$ ipython --no-banner

In [1]: import numpy as np

In [2]: from numpy import linalg as LA

In [3]: np.set_printoptions(precision=2, suppress=True, linewidth=120, floatmode="fixed")

In [4]: feats = np.array([[-2, -1, 0], [1, 2, 3], [4, 5, 6], [7, 8, 9]])

In [5]: # looks like rank 2

In [6]: rank = LA.matrix_rank(feats)

In [7]: rank
Out[7]: np.int64(2)

In [8]: ns = LA.svd(feats)[2][rank:].T

In [9]: [int(LA.matrix_rank(feats[:i])) for i in range(1, len(feats) + 1)]
Out[9]: [1, 2, 2, 2]

In [10]: [int(LA.matrix_rank(feats[:, :j + 1])) for j in range(3)]
Out[10]: [1, 2, 2]

In [11]: LA.matrix_rank(feats.T @ feats), LA.matrix_rank(feats @ feats.T)
Out[11]: (np.int64(2), np.int64(2))

In [12]: ns @ ns.T
Out[12]: 
array([[ 0.17, -0.33,  0.17],
       [-0.33,  0.67, -0.33],
       [ 0.17, -0.33,  0.17]])

In [13]: ns[:, 0] / ns[np.abs(ns[:, 0]).round(6).argmax(), 0]
Out[13]: array([-0.50,  1.00, -0.50])

In [14]: np.round(feats @ ns, 2) + 0
Out[14]: 
array([[0.00],
       [0.00],
       [0.00],
       [0.00]])

In [15]: LA.cond(feats) > 100
Out[15]: np.True_

In [16]: np.argsort(-LA.norm(feats, axis=0).round(6), kind="stable")[:3]
Out[16]: array([2, 1, 0])

In [17]: LA.matrix_rank(feats, rtol=0.1)
Out[17]: np.int64(2)

In [18]: U, sv, Vh = LA.svd(feats)

In [19]: np.argmax(sv[:-1] / (sv[1:] + 1e-6)) + 1
Out[19]: np.int64(2)

In [20]: Y = U[:, :2] @ np.diag(sv[:2]) @ Vh[:2]

In [21]: np.round(LA.norm(feats - Y) / LA.norm(feats), 2)
Out[21]: np.float64(0.0)

In [22]: LA.matrix_rank(feats, rtol=0.05)
Out[22]: np.int64(2)

In [23]: round(float(LA.norm(feats - Y, 2)), 2), np.round(sv[2], 2)
Out[23]: (0.0, np.float64(0.0))

In [24]: x = np.array([1, 3, 0])

In [25]: h1 = np.maximum(feats @ x, 0)

In [26]: np.maximum(feats @ x, 0) - np.maximum(-feats @ x, 0)
Out[26]: array([-5,  7, 19, 31])

In [27]: h1
Out[27]: array([ 0,  7, 19, 31])

In [28]: np.flatnonzero(h1 > 1e-9)
Out[28]: array([1, 2, 3])

In [29]: np.maximum(feats @ (3 * x), 0)
Out[29]: array([ 0, 21, 57, 93])

In [30]: Y = feats / np.sqrt((feats ** 2).mean(axis=1, keepdims=True))

In [31]: LA.norm(Y, axis=1)
Out[31]: array([1.73, 1.73, 1.73, 1.73])

In [32]: Y[3]
Out[32]: array([0.87, 0.99, 1.12])

In [33]: LA.matrix_rank(Y) == LA.matrix_rank(feats)
Out[33]: np.True_

In [34]: data = np.load("case15.npy")

In [35]: data
Out[35]: 
array([[ 0, -1,  1,  2, -2,  0, -1],
       [ 0,  0,  1,  1,  0, -2,  2],
       [ 0,  0,  0, -2,  2, -2, -2],
       [ 0,  0,  0,  0, -1,  1,  2],
       [ 0,  0,  0,  0,  0,  2,  2],
       [ 0,  0,  0,  0,  0,  0,  2],
       [ 0,  0,  0,  0,  0,  0,  0]])

In [36]: # triangular

In [37]: LA.lstsq(data[:-1].T, data[-1])[2]
Out[37]: np.int32(6)

In [38]: np.allclose(data[:-1].T @ LA.lstsq(data[:-1].T, data[-1])[0], data[-1])
Out[38]: True

In [39]: np.abs(np.diag(LA.qr(data)[1])) > 1e-9
Out[39]: array([False, False, False, False, False, False, False])

In [40]: np.unique(data.round(6), axis=0).shape
Out[40]: (7, 7)

In [41]: [round(float(x), 2) for x in LA.svd(data, compute_uv=False)[:3]]
Out[41]: [5.38, 3.76, 3.27]

In [42]: LA.matrix_rank(data, rtol=0.1)
Out[42]: np.int64(5)

In [43]: np.argsort(-LA.norm(data, axis=0).round(6), kind="stable")[:3]
Out[43]: array([6, 5, 3])

In [44]: np.round(LA.norm(data, 2) / LA.norm(data), 2)
Out[44]: np.float64(0.73)

In [45]: LA.cond(data) > 100
Out[45]: np.True_

In [46]: U, sv, Vh = LA.svd(data)

In [47]: sv
Out[47]: array([5.38, 3.76, 3.27, 0.76, 0.74, 0.21, 0.00])

In [48]: np.argmax(sv[:-1] / (sv[1:] + 1e-6)) + 1
Out[48]: np.int64(6)

In [49]: Y = U[:, :6] @ np.diag(sv[:6]) @ Vh[:6]

In [50]: round(LA.norm(data - Y, 2), 2), sv[6]
Out[50]: (np.float64(0.0), np.float64(0.0))

In [51]: Y.round(2) + 0
Out[51]: 
array([[ 0.00, -1.00,  1.00,  2.00, -2.00,  0.00, -1.00],
       [ 0.00,  0.00,  1.00,  1.00,  0.00, -2.00,  2.00],
       [ 0.00,  0.00,  0.00, -2.00,  2.00, -2.00, -2.00],
       [ 0.00,  0.00,  0.00,  0.00, -1.00,  1.00,  2.00],
       [ 0.00,  0.00,  0.00,  0.00,  0.00,  2.00,  2.00],
       [ 0.00,  0.00,  0.00,  0.00,  0.00,  0.00,  2.00],
       [ 0.00,  0.00,  0.00,  0.00,  0.00,  0.00,  0.00]])

In [52]: rng = np.random.default_rng(28863)

In [53]: idx = rng.permutation(7)

In [54]: idx
Out[54]: array([4, 2, 0, 3, 6, 5, 1])

In [55]: Y = data[idx][:, idx]

In [56]: np.round(LA.det(Y), 2), round(float(LA.det(data[idx])), 2)
Out[56]: (np.float64(0.0), 0.0)

In [57]: np.allclose(Y, data)
Out[57]: False

In [58]: np.diag(Y)
Out[58]: array([0, 0, 0, 0, 0, 0, 0])

In [59]: np.trace(Y)
Out[59]: np.int64(0)

In [60]: arr = np.array([[-1.5, 0.6, 2.1, -1.5, 4.05, 1.05, 1.35, -1.65, -0.3],
    ...:     [-1.8, 0.72, 2.52, -1.8, 4.86, 1.26, 1.62, -1.98, -0.36],
    ...:     [2.7, -1.08, -3.78, 2.7, -7.29, -1.89, -2.43, 2.97, 0.54],
    ...:     [-0.3, 0.12, 0.42, -0.3, 0.81, 0.21, 0.27, -0.33, -0.06],
    ...:     [3.0, -1.2, -4.2, 3.0, -8.1, -2.1, -2.7, 3.3, 0.6],
    ...:     [-0.7, 0.28, 0.98, -0.7, 1.89, 0.49, 0.63, -0.77, -0.14]])

In [61]: # column 3 repeats column 0

In [62]: np.round(np.trace(LA.pinv(arr) @ arr), 2)
Out[62]: np.float64(1.0)

In [63]: LA.lstsq(arr[:-1].T, arr[-1])[2]
Out[63]: np.int32(1)

In [64]: np.unique(arr.round(6), axis=0).shape
Out[64]: (6, 9)

In [65]: W0 = np.load("block3.npy")

In [66]: W0
Out[66]: 
array([[ 0.00,  0.00,  0.00,  0.00,  0.00,  0.00,  0.00,  0.00, -3.00,  2.00],
       [ 0.00,  0.00,  0.00,  0.00,  0.00,  0.00,  0.00,  0.00,  3.00, -2.00],
       [ 0.00,  0.00,  0.00,  0.00,  0.00,  0.00,  0.00,  0.00,  3.00,  3.00],
       [ 0.00,  0.00,  0.00,  0.00,  0.00,  0.00,  0.00,  0.00,  1.00,  1.00],
       [ 0.00,  0.00,  0.00,  0.00,  0.00,  0.00,  0.00,  0.00,  2.00, -3.00],
       [ 0.00,  0.00,  0.00,  0.00,  0.00,  0.00,  0.00,  0.00, -2.00, -3.00],
       [ 0.00,  0.00,  0.00,  0.00,  0.00,  0.00,  0.00,  0.00, -1.00,  3.00],
       [ 0.00,  0.00,  0.00,  0.00,  0.00,  0.00,  0.00,  0.00,  1.00,  1.00],
       [-3.00,  3.00,  3.00,  1.00,  2.00, -2.00, -1.00,  1.00,  0.00,  0.00],
       [ 2.00, -2.00,  3.00,  1.00, -3.00, -3.00,  3.00,  1.00,  0.00,  0.00]])

In [67]: vals, evecs = LA.eigh(W0)

In [68]: x = np.array([9, 4, 8, 9, 1, -5, -7, 2, 8, 9])

In [69]: np.round(LA.eigvalsh(W0[1:, 1:]), 2) + 0
Out[69]: array([-6.50, -5.36,  0.00,  0.00,  0.00,  0.00,  0.00,  5.36,  6.50])

In [70]: np.round(W0 @ LA.pinv(W0) @ W0, 2) + 0
Out[70]: 
array([[ 0.00,  0.00,  0.00,  0.00,  0.00,  0.00,  0.00,  0.00, -3.00,  2.00],
       [ 0.00,  0.00,  0.00,  0.00,  0.00,  0.00,  0.00,  0.00,  3.00, -2.00],
       [ 0.00,  0.00,  0.00,  0.00,  0.00,  0.00,  0.00,  0.00,  3.00,  3.00],
       [ 0.00,  0.00,  0.00,  0.00,  0.00,  0.00,  0.00,  0.00,  1.00,  1.00],
       [ 0.00,  0.00,  0.00,  0.00,  0.00,  0.00,  0.00,  0.00,  2.00, -3.00],
       [ 0.00,  0.00,  0.00,  0.00,  0.00,  0.00,  0.00,  0.00, -2.00, -3.00],
       [ 0.00,  0.00,  0.00,  0.00,  0.00,  0.00,  0.00,  0.00, -1.00,  3.00],
       [ 0.00,  0.00,  0.00,  0.00,  0.00,  0.00,  0.00,  0.00,  1.00,  1.00],
       [-3.00,  3.00,  3.00,  1.00,  2.00, -2.00, -1.00,  1.00,  0.00,  0.00],
       [ 2.00, -2.00,  3.00,  1.00, -3.00, -3.00,  3.00,  1.00,  0.00,  0.00]])

In [71]: np.abs(np.diag(LA.qr(W0)[1])) > 1e-9
Out[71]: array([ True, False,  True, False, False, False, False, False,  True,  True])
